% python3 -q
>>> import numpy as np
>>> np.set_printoptions(suppress=True, linewidth=100)
>>> A = np.loadtxt("x.csv", delimiter=",")
>>> A
array([[ 9., -4.,  1.,  3.],
       [ 7.,  3.,  1.,  0.],
       [ 0.,  0., -1., -1.],
       [ 0.,  0., -1., -2.]])
>>> Y = A / np.sqrt((A ** 2).mean(axis=1, keepdims=True))
>>> np.linalg.matrix_rank(A - A.mean(axis=1, keepdims=True))
np.int64(3)
>>> A - A.mean(axis=1, keepdims=True)
array([[ 6.75, -6.25, -1.25,  0.75],
       [ 4.25,  0.25, -1.75, -2.75],
       [ 0.5 ,  0.5 , -0.5 , -0.5 ],
       [ 0.75,  0.75, -0.25, -1.25]])
>>> np.linalg.matrix_rank(Y) == np.linalg.matrix_rank(A)
np.True_
>>> Y[2].round(2)
array([ 0.  ,  0.  , -1.41, -1.41])
>>> data = np.load("arr.npy")
>>> data
array([[2, 0, 2, 0],
       [0, 6, 0, 6],
       [1, 0, 0, 0],
       [0, 3, 0, 0]])
>>> # 2 blocks once reordered
>>> G = data.T @ data
>>> (data @ data.T).shape
(4, 4)
>>> np.linalg.matrix_rank(G)
np.int64(4)
>>> np.round(np.linalg.svd(data, compute_uv=False) ** 2, 2)
array([76.78,  8.53,  4.22,  0.47])
>>> np.round(np.linalg.eigvalsh(G)[::-1], 2)
array([76.78,  8.53,  4.22,  0.47])
>>> np.allclose(G, G.T)
True
>>> np.diag(G)
array([ 5, 45,  4, 36])
>>> np.trace(G), (data ** 2).sum()
(np.int64(90), np.int64(90))
>>> E = np.loadtxt("mat.csv", delimiter=",")
>>> E
array([[0., 0., 0., 1., 0., 0.],
       [0., 0., 0., 0., 0., 1.],
       [0., 1., 0., 0., 0., 0.],
       [0., 0., 1., 0., 0., 0.],
       [0., 0., 0., 0., 1., 0.],
       [1., 0., 0., 0., 0., 0.]])
>>> # splits into 2 blocks
>>> vec = np.array([2, 3, 0, 2, 2, 2])
>>> round(float(np.linalg.norm(vec)), 2), np.round(np.linalg.norm(E @ vec), 2)
(5.0, np.float64(5.0))
>>> np.round(np.linalg.det(E), 2)
np.float64(1.0)
>>> [p for p in range(1, 25) if np.allclose(np.linalg.matrix_power(E, p), np.eye(6))]
[5, 10, 15, 20]
>>> blk = np.stack([E, 3 * E, E[::-1]])
>>> np.einsum("bij,cij->bc", blk, blk)
array([[ 6., 18.,  0.],
       [18., 54.,  0.],
       [ 0.,  0.,  6.]])
>>> np.linalg.matrix_rank(blk)
array([6, 6, 6])
>>> blk.sum(axis=0)
array([[1., 0., 0., 4., 0., 0.],
       [0., 0., 0., 0., 1., 4.],
       [0., 4., 1., 0., 0., 0.],
       [0., 1., 4., 0., 0., 0.],
       [0., 0., 0., 0., 4., 1.],
       [4., 0., 0., 1., 0., 0.]])
>>> np.round(np.linalg.det(blk), 2)
array([  1., 729.,  -1.])
>>> np.linalg.matrix_rank(blk.reshape(3, -1))
np.int64(2)
>>> (blk @ E.T).shape
(3, 6, 6)
>>> blk.shape
(3, 6, 6)
>>> np.round(E.mean(axis=0), 2)
array([0.17, 0.17, 0.17, 0.17, 0.17, 0.17])
>>> E.shape
(6, 6)
>>> np.abs(E).max()
np.float64(1.0)
>>> E - E[0]
array([[ 0.,  0.,  0.,  0.,  0.,  0.],
       [ 0.,  0.,  0., -1.,  0.,  1.],
       [ 0.,  1.,  0., -1.,  0.,  0.],
       [ 0.,  0.,  1., -1.,  0.,  0.],
       [ 0.,  0.,  0., -1.,  1.,  0.],
       [ 1.,  0.,  0., -1.,  0.,  0.]])
>>> np.unravel_index(np.abs(E).argmax(), E.shape)
(np.int64(0), np.int64(3))
>>> np.round(np.linalg.svd(E, compute_uv=False), 2)
array([1., 1., 1., 1., 1., 1.])
>>> np.count_nonzero(E)
np.int64(6)
>>> E.sum(axis=1)
array([1., 1., 1., 1., 1., 1.])
>>> feats = np.loadtxt("w.csv", delimiter=",")
>>> feats
array([[0., 4., 2., 0.],
       [0., 3., 0., 0.],
       [0., 3., 5., 0.],
       [0., 3., 0., 0.],
       [0., 4., 0., 0.],
       [0., 0., 0., 0.],
       [0., 3., 2., 0.],
       [0., 1., 1., 0.],
       [0., 0., 0., 0.],
       [0., 0., 0., 0.],
       [0., 4., 5., 0.],
       [0., 1., 0., 0.],
       [0., 1., 0., 0.],
       [0., 4., 0., 0.],
       [0., 2., 0., 0.],
       [0., 0., 1., 0.],
       [0., 2., 0., 0.],
       [0., 0., 1., 0.],
       [0., 2., 5., 0.],
       [0., 1., 3., 0.],
       [0., 0., 3., 0.],
       [0., 2., 0., 0.],
       [0., 4., 2., 0.],
       [0., 2., 2., 0.],
       [0., 3., 0., 0.],
       [0., 2., 0., 0.],
       [0., 4., 0., 0.],
       [0., 3., 2., 0.],
       [0., 0., 1., 0.],
       [0., 1., 0., 0.],
       [0., 7., 0., 0.],
       [0., 0., 0., 0.]])
>>> np.linalg.matrix_rank(feats, rtol=0.1)
np.int64(2)
>>> round(float(np.linalg.norm(feats, 2) / np.linalg.norm(feats)), 2)
0.89
>>> [round(float(x), 2) for x in np.linalg.svd(feats, compute_uv=False)[:3]]
[16.45, 8.62, 0.0]
>>> np.linalg.cond(feats) > 100
np.True_
>>> arr = np.array([[1.0, 1.5, -0.4],
...     [0.9, -0.3, 0.3],
...     [0.6, -1.2, 1.4],
...     [0.2, 0.3, 1.3],
...     [0.3, 0.4, 1.2]])
>>> arr[:, 0] *= 3
>>> arr.round(2)
array([[ 3. ,  1.5, -0.4],
       [ 2.7, -0.3,  0.3],
       [ 1.8, -1.2,  1.4],
       [ 0.6,  0.3,  1.3],
       [ 0.9,  0.4,  1.2]])
>>> def softmax(z):
...     e = np.exp(z - z.max(axis=-1, keepdims=True))
...     return e / e.sum(axis=-1, keepdims=True)
... 
>>> np.round(softmax(arr[2] + 5), 2)
array([0.58, 0.03, 0.39])
>>> np.round(softmax(arr).sum(axis=1), 2)
array([1., 1., 1., 1., 1.])
>>> scores = arr @ arr.T / np.sqrt(3)
>>> np.round(softmax(scores)[2] @ arr, 2)
array([ 2.03, -0.59,  0.94])
>>> softmax(scores).round(6).argmax(axis=1)
array([0, 0, 2, 2, 0])
>>> rng = np.random.default_rng(6150)
>>> lab = rng.permutation(3)
>>> Y = arr[:, lab] * rng.choice([-1, 1], 3)
>>> Y.round(2)
array([[ 1.5,  3. ,  0.4],
       [-0.3,  2.7, -0.3],
       [-1.2,  1.8, -1.4],
       [ 0.3,  0.6, -1.3],
       [ 0.4,  0.9, -1.2]])
>>> Uu, _, VT = np.linalg.svd(arr.T @ Y)
>>> np.round(np.linalg.lstsq(arr, Y)[0], 2) + 0
array([[ 0.,  1.,  0.],
       [ 1.,  0.,  0.],
       [ 0.,  0., -1.]])
>>> np.round(Uu @ VT, 2) + 0
array([[ 0.,  1.,  0.],
       [ 1.,  0.,  0.],
       [ 0.,  0., -1.]])
>>> Q = arr.astype(float).copy()
>>> for j in range(3):
...     Q[:, j] -= Q[:, :j] @ (Q[:, :j].T @ Q[:, j])
...     Q[:, j] /= np.linalg.norm(Q[:, j])
... 
>>> Q.round(2)
array([[ 0.66,  0.61, -0.2 ],
       [ 0.59, -0.29, -0.26],
       [ 0.4 , -0.71,  0.19],
       [ 0.13,  0.12,  0.68],
       [ 0.2 ,  0.16,  0.62]])
>>> Q, V = np.linalg.qr(arr[:, :1])[0], np.linalg.qr(arr[:, 1:])[0]
>>> sigma = np.linalg.svd(Q.T @ V, compute_uv=False)
>>> np.round(np.degrees(np.arccos(sigma.clip(0, 1))), 2)
array([58.03])
>>> np.round(np.linalg.norm(Q @ Q.T - V @ V.T, 2), 2)
np.float64(1.0)
>>> f, v = arr[3], arr[2]
>>> f @ f
np.float64(2.14)
>>> pr = (f @ v) / (f @ f) * f
>>> np.round(np.linalg.norm(f + v) ** 2 + np.linalg.norm(f - v) ** 2, 2)
np.float64(17.56)
>>> np.linalg.matrix_rank(np.outer(f, v))
np.int64(1)
>>> pr.round(2)
array([0.71, 0.36, 1.54])
>>> np.round(np.outer(f, v), 2)
array([[ 1.08, -0.72,  0.84],
       [ 0.54, -0.36,  0.42],
       [ 2.34, -1.56,  1.82]])
>>> np.round(v - pr, 2)
array([ 1.09, -1.56, -0.14])
